% python3 -q
>>> import numpy as np
>>> from numpy import linalg as LA
>>> np.set_printoptions(precision=2, suppress=True, linewidth=200)
>>> F = np.load("m.npy")
>>> print(F)
[[  0.8   0.6  -0.5   0.8  -0.1  -0.4   1.7  -0.1  -0.7   0.2  -3.2   1.8]
 [ -0.3   1.1  -0.4   0.2   0.9   0.2   1.5   0.8   0.9   0.4  -0.5  -0.5]
 [  0.6  -0.1   0.6   0.    0.3  -0.8  -0.5  -2.1  -0.1  -0.7   0.5  -0.3]
 [  0.5   1.2   0.1  -0.6  -1.    1.2  -0.3  -1.5  -0.2   3.1   0.3   1.5]
 [  0.9   0.1  -0.8  -0.2  -0.1  -0.4  -0.2   2.    0.5  -0.4   0.6   0.7]
 [  0.9   1.   -1.4  -0.8  -0.7   0.8   3.1  -1.6  -0.9   1.6  -0.8   1. ]
 [ -0.8   0.7  -0.3  -0.5  -0.9   2.   -0.3  -0.2   0.1  -1.5   0.9   1.5]
 [ -0.5  -1.4  -0.3  -0.7   0.2  -1.1  -0.6   0.2  -0.7   1.7   0.    0.3]
 [ -1.2   1.   -1.2   0.7  -1.2  -1.2  -0.5   0.1   2.   -2.8  -0.4   0.9]
 [ -0.5  -0.2   2.4  -0.6   0.4   0.3   0.1   0.2   0.4   0.1  -2.2   0.5]
 [  0.3   0.1  -0.5  -1.8   0.3   1.9  -2.4  -1.4  -0.4  -2.3  -0.8  -1.2]
 [  0.3  -1.3   1.5   1.6   0.4  -1.1  -0.5  -0.8  -0.3   0.3   1.7   1.6]
 [  0.6  -1.7   0.7   0.   -0.2   1.6   0.4  -1.5  -0.2  -2.1   0.3   0.6]
 [  1.7  -1.5   0.    0.6   1.    0.9   1.1  -0.1  -0.9   0.1  -1.8   0. ]
 [ -0.3   0.6  -0.8   1.4   0.9  -0.5   1.9  -3.1  -0.3   0.5   1.8  -0.4]
 [  0.5  -0.2   0.3  -1.7   0.5   0.3  -0.5   1.5  -1.    0.3   0.6   0.1]
 [ -1.3  -1.2   0.3   0.2  -0.6   0.   -0.6   1.5  -2.    0.6  -0.7   0.7]
 [  0.9   0.5  -0.4   1.    0.6   0.5  -1.4  -0.7  -0.1   1.7  -0.6   0.4]
 [  0.7   0.9   1.6  -2.2  -1.7  -0.7   0.5  -0.7   0.    0.7   0.9  -0.5]
 [ -0.1   1.2   0.    0.6  -0.2  -0.7  -1.6  -1.2   0.4  -0.2  -1.   -0.5]
 [  1.4   0.7   0.6   0.6   0.1  -0.4  -2.4   0.1   0.3   2.    1.9   1.4]
 [  2.7  -1.    1.1   1.2   0.8  -0.3   1.3  -0.9   0.   -2.2  -0.5  -0.5]
 [  1.8   0.6  -0.2  -0.7   0.8  -0.4  -0.7   0.1  -0.5   0.7  -0.9  -2.3]
 [  0.2   0.3  -0.7   0.8   2.4   0.5  -0.3  -0.2   1.2   0.4  -0.5   0.6]
 [  0.4   1.1  -0.3  -3.7  -0.9   0.1   0.   -0.3  -0.1  -1.2  -0.1  -0.4]
 [  2.1   0.9   0.    1.   -1.7   0.3   1.4  -0.5  -1.5   0.8   0.5   0.1]
 [ -0.6  -1.2  -0.8  -0.9   1.9   1.6   1.3   2.    0.2   1.4   0.    0.6]
 [  0.7   0.7  -1.2   0.5  -1.3  -0.1  -0.5   0.1   1.3  -1.3  -1.6  -0.5]
 [  1.6   1.   -1.8   1.7   0.3   0.1  -1.7   0.1   0.9  -0.5  -1.6  -0.4]
 [  0.9   0.4   0.1   1.   -1.1  -0.8   1.8  -0.6   0.7   0.9   0.   -0.2]
 [ -0.2   0.4  -0.5   0.9  -0.3   1.4  -0.7  -0.1   0.2  -1.   -0.6  -2. ]
 [  0.5  -1.2   0.4   0.   -1.9  -2.4   2.6  -1.4   0.5  -0.4  -0.6   1.4]
 [ -1.4  -0.4   1.8  -0.9   0.8  -1.5  -0.6  -0.8   0.3  -0.8  -1.    0.3]
 [ -1.1   0.3  -1.1  -0.3   0.8   0.3   0.8  -2.2   1.4  -0.9  -0.5   1. ]
 [  0.7   0.3  -0.3   0.    0.6   0.3   0.5   0.9  -0.7  -1.3  -0.6   1.5]
 [ -1.2   2.5   0.6   2.1  -0.6   1.    1.6   0.2  -1.3   0.1   1.6   0.2]
 [-19.    8.    4.   -7.    1.    0.    0.   -2.   -6.  -21.  -11.   -7. ]
 [  1.9  -1.3  -0.8  -1.   -0.6   1.7  -1.7  -0.1   0.   -0.8  -0.9   0.1]
 [ -1.4  -0.4   1.2  -2.3  -0.3   0.2   0.3   0.2   0.4  -0.3   1.2   0. ]
 [  0.2  -1.1  -0.4   1.1   1.2  -0.3   1.1   0.5  -0.7  -1.   -1.8  -0.8]]
>>> ang = np.radians(180)
>>> r_ = np.eye(12)
>>> r_[0, 0] = r_[6, 6] = np.cos(ang)
>>> r_[0, 6], r_[6, 0] = -np.sin(ang), np.sin(ang)
>>> print(r_.round(2) + 0)
[[-1.  0.  0.  0.  0.  0.  0.  0.  0.  0.  0.  0.]
 [ 0.  1.  0.  0.  0.  0.  0.  0.  0.  0.  0.  0.]
 [ 0.  0.  1.  0.  0.  0.  0.  0.  0.  0.  0.  0.]
 [ 0.  0.  0.  1.  0.  0.  0.  0.  0.  0.  0.  0.]
 [ 0.  0.  0.  0.  1.  0.  0.  0.  0.  0.  0.  0.]
 [ 0.  0.  0.  0.  0.  1.  0.  0.  0.  0.  0.  0.]
 [ 0.  0.  0.  0.  0.  0. -1.  0.  0.  0.  0.  0.]
 [ 0.  0.  0.  0.  0.  0.  0.  1.  0.  0.  0.  0.]
 [ 0.  0.  0.  0.  0.  0.  0.  0.  1.  0.  0.  0.]
 [ 0.  0.  0.  0.  0.  0.  0.  0.  0.  1.  0.  0.]
 [ 0.  0.  0.  0.  0.  0.  0.  0.  0.  0.  1.  0.]
 [ 0.  0.  0.  0.  0.  0.  0.  0.  0.  0.  0.  1.]]
>>> A2 = F @ r_.T
>>> print(np.abs(A2 - F).max(axis=0))
[38.   0.   0.   0.   0.   0.   6.2  0.   0.   0.   0.   0. ]
>>> print(LA.svd(F, compute_uv=False), LA.svd(A2, compute_uv=False))
[34.54  8.89  8.63  7.61  7.28  7.07  6.2   6.11  5.79  5.43  4.07  3.62] [34.54  8.89  8.63  7.61  7.28  7.07  6.2   6.11  5.79  5.43  4.07  3.62]
>>> print(np.allclose(F @ F.T, A2 @ A2.T))
True
